>>> import numpy as np
>>> np.set_printoptions(precision=2, suppress=True, linewidth=120, sign=" ")
>>> M = np.loadtxt("a.csv", delimiter=",")
>>> M
array([[ 0.64, -0.12, -0.76],
       [-0.12,  0.96, -0.25],
       [-0.76, -0.25, -0.6 ]])
>>> vals, V = np.linalg.eig(M)
>>> np.sort(np.linalg.eigvals(M @ M))
array([ 1.,  1.,  1.])
>>> np.sort(np.linalg.eigvals(np.linalg.inv(M)))
array([-1.,  1.,  1.])
>>> np.sort(np.linalg.eigvals(M.T))
array([-1.,  1.,  1.])
>>> q, V = np.linalg.qr(M[:, :2])[0], np.linalg.qr(M[:, 2:])[0]
>>> sig = np.linalg.svd(q.T @ V, compute_uv=False)
>>> np.degrees(np.arccos(sig.clip(0, 1)))
array([ 90.])
>>> sig.round(2) + 0
array([ 0.])
>>> round(float(np.linalg.norm(q @ q.T - V @ V.T, 2)), 2)
1.0
>>> (sig > 0.9).sum()
np.int64(0)
>>> vals, V = np.linalg.eigh(M)
>>> x = np.array([1, 2, 0])
>>> np.round(x @ M @ x / (x @ x), 2), np.round(vals[0], 2), np.round(vals[-1], 2)
(np.float64(0.8), np.float64(-1.0), np.float64(1.0))
>>> np.linalg.eigvalsh(M[1:, 1:])
array([-0.64,  1.  ])
>>> round(x @ M @ x, 2)
np.float64(4.0)
>>> B = np.array([[-1, -1], [-3, 1]])
>>> basis = np.array([[1]])
>>> K = np.block([[B, np.array([[9], [8]])], [np.zeros((1, 2)), basis]])
>>> K
array([[-1., -1.,  9.],
       [-3.,  1.,  8.],
       [ 0.,  0.,  1.]])
>>> B = np.array([[-2, 6], [3, -7], [-4, -8]])
>>> np.einsum("ij,ij->i", K, K)
array([ 83.,  74.,   1.])
>>> np.einsum("ik,kj->ji", K, B)
array([[-37., -23.,  -4.],
       [-71., -89.,  -8.]])
>>> B.T @ K.T
array([[-37., -23.,  -4.],
       [-71., -89.,  -8.]])
>>> vals, V = np.linalg.eig(K)
>>> np.prod(vals)
np.float64(-4.0)
>>> vals
array([-2.,  2.,  1.])
>>> np.sort(np.linalg.eigvals(np.linalg.inv(K)))
array([-0.5,  0.5,  1. ])
>>> feats = np.load("out0.npy")
>>> feats.round(2) + 0
array([[-0.16, -0.68, -0.16,  0.01, -0.28,  0.63],
       [ 0.31, -0.57,  0.02,  0.14,  0.01, -0.46],
       [ 0.  ,  0.38, -0.19,  0.42, -0.54,  0.23],
       [-0.52, -0.13,  0.  , -0.16, -0.23, -0.32],
       [ 0.31,  0.16, -0.24, -0.21, -0.41, -0.13],
       [-0.31, -0.07, -0.48, -0.02, -0.28, -0.44],
       [-0.37,  0.05,  0.7 , -0.2 , -0.32, -0.02],
       [ 0.05,  0.09, -0.26, -0.81,  0.06,  0.17],
       [-0.52,  0.1 , -0.31,  0.18,  0.47,  0.08]])
>>> x = np.array([3, 0, -3, -4, -5, -5])
>>> rhs = feats @ x
>>> np.round(np.linalg.pinv(feats) @ feats, 2) + 0
array([[ 1.,  0.,  0.,  0.,  0.,  0.],
       [ 0.,  1.,  0.,  0.,  0.,  0.],
       [ 0.,  0.,  1.,  0.,  0.,  0.],
       [ 0.,  0.,  0.,  1.,  0.,  0.],
       [ 0.,  0.,  0.,  0.,  1.,  0.],
       [ 0.,  0.,  0.,  0.,  0.,  1.]])
>>> np.round(np.linalg.solve(feats.T @ feats, feats.T @ rhs), 2) + 0
array([ 3.,  0., -3., -4., -5., -5.])
>>> rhs
array([-1.73,  2.51,  0.45,  1.83,  5.2 ,  4.17, -0.7 ,  3.03, -4.13])
>>> rng = np.random.default_rng(66)
>>> rhs = rhs + 0.1 * rng.normal(size=9)
>>> rhs
array([-1.67,  2.46,  0.41,  1.72,  5.07,  4.01, -0.65,  3.14, -4.09])
>>> b, *_ = np.linalg.lstsq(feats, rhs)
>>> b.round()
array([ 3., -0., -3., -4., -5., -5.])
>>> [round(float(np.linalg.norm(np.linalg.solve(feats.T @ feats + lam * np.eye(6), feats.T @ rhs))), 2) for lam in (0, 1, 10, 100)]
[8.99, 4.49, 0.82, 0.09]
>>> np.round(feats.T @ (rhs - feats @ b), 2) + 0
array([ 0.,  0.,  0.,  0.,  0.,  0.])
